% ipython --no-banner

In [1]: import numpy as np

In [2]: from numpy import linalg as LA

In [3]: np.set_printoptions(precision=2, suppress=True, linewidth=200)

In [4]: A = np.load("x.npy")

In [5]: A
Out[5]: 
array([[-0.26, -0.35, -0.23],
       [ 1.05,  1.09,  0.98],
       [ 1.28,  1.37,  1.4 ],
       [ 1.4 ,  1.46,  1.38],
       [-1.  , -1.12, -1.07],
       [-0.44, -0.46, -0.47],
       [ 0.85,  0.82,  0.77],
       [-0.95, -0.86, -0.93],
       [-0.22, -0.08, -0.05],
       [ 0.22,  0.26,  0.32],
       [ 1.68,  1.77,  1.71],
       [ 1.69,  1.66,  1.76],
       [-0.47, -0.31, -0.44]])

In [6]: x0 = np.array([1, 3, 2])

In [7]: rhs = A @ x0

In [8]: rhs
Out[8]: array([-1.77,  6.28,  8.19,  8.54, -6.5 , -2.76,  4.85, -5.39, -0.56,  1.64, 10.41, 10.19, -2.28])

In [9]: rng = np.random.default_rng(4021)

In [10]: rhs = rhs + 0.05 * rng.normal(size=13)

In [11]: rhs
Out[11]: array([-1.78,  6.31,  8.15,  8.63, -6.55, -2.74,  4.82, -5.34, -0.54,  1.56, 10.39, 10.18, -2.2 ])

In [12]: beta, *_ = LA.lstsq(A, rhs)

In [13]: beta
Out[13]: array([0.89, 3.45, 1.65])

In [14]: np.round(A.T @ (rhs - A @ beta), 2) + 0
Out[14]: array([0., 0., 0.])

In [15]: Ac = A - A.mean(axis=0)

In [16]: V = LA.svd(Ac)[2][:1]

In [17]: out = Ac - Ac @ V.T @ V

In [18]: LA.norm(out, axis=1).round(6).argmax()
Out[18]: np.int64(8)

In [19]: np.cov(Ac @ V.T, rowvar=False)
Out[19]: array(2.99)

In [20]: m1 = np.loadtxt("out14.csv", delimiter=",")

In [21]: m1
Out[21]: 
array([[14.,  9.,  9.],
       [ 9., 14.,  9.],
       [ 9.,  9., 14.]])

In [22]: ev, V = LA.eigh(m1)

In [23]: x0 = np.array([-1, -1, 1])

In [24]: LA.eigvalsh(m1[1:, 1:])
Out[24]: array([ 5., 23.])

In [25]: x0 @ m1 @ x0
Out[25]: np.float64(24.0)

In [26]: x0 = np.array([2, 2, 0])

In [27]: rhs = m1 @ x0

In [28]: rhs
Out[28]: array([46., 46., 36.])

In [29]: np.round(LA.solve(m1, rhs + m1[:, 0]), 2) + 0
Out[29]: array([3., 2., 0.])

In [30]: np.round(LA.solve(m1, 3 * rhs), 2) + 0
Out[30]: array([6., 6., 0.])

In [31]: LA.solve(m1, rhs[:-1])
ValueError: solve1: Input operand 1 has a mismatch in its core dimension 0, with gufunc signature (m,m),(m)->(m) (size 2 is different from 3)


In [32]: np.round(LA.solve(m1, m1[:, 1]), 2) + 0
Out[32]: array([0., 1., 0.])

In [33]: x0 = np.ones(3)

In [34]: for _ in range(4):
    ...:     x0 = m1 @ x0
    ...:     x0 /= LA.norm(x0)
    ...:     print(round(x0 @ m1 @ x0, 2))
    ...: 
32.0
32.0
32.0
32.0

In [35]: x0
Out[35]: array([0.58, 0.58, 0.58])

In [36]: round(float(LA.eigvalsh(m1)[-1]), 2)
Out[36]: 32.0

In [37]: np.round(LA.det(m1[::-1]), 2)
Out[37]: np.float64(-800.0)

In [38]: np.einsum("ii->", m1)
Out[38]: np.float64(42.0)

In [39]: np.round(LA.eigvals(m1).sum().real, 2)
Out[39]: np.float64(42.0)

In [40]: out = m1 + rng.integers(-2, 3, (3, 1)) @ rng.integers(-2, 3, (1, 3))

In [41]: out
Out[41]: 
array([[14.,  9.,  9.],
       [ 9., 16.,  9.],
       [ 9., 11., 14.]])

In [42]: np.abs(out - m1).sum(axis=1)
Out[42]: array([0., 2., 2.])

In [43]: out - m1
Out[43]: 
array([[0., 0., 0.],
       [0., 2., 0.],
       [0., 2., 0.]])
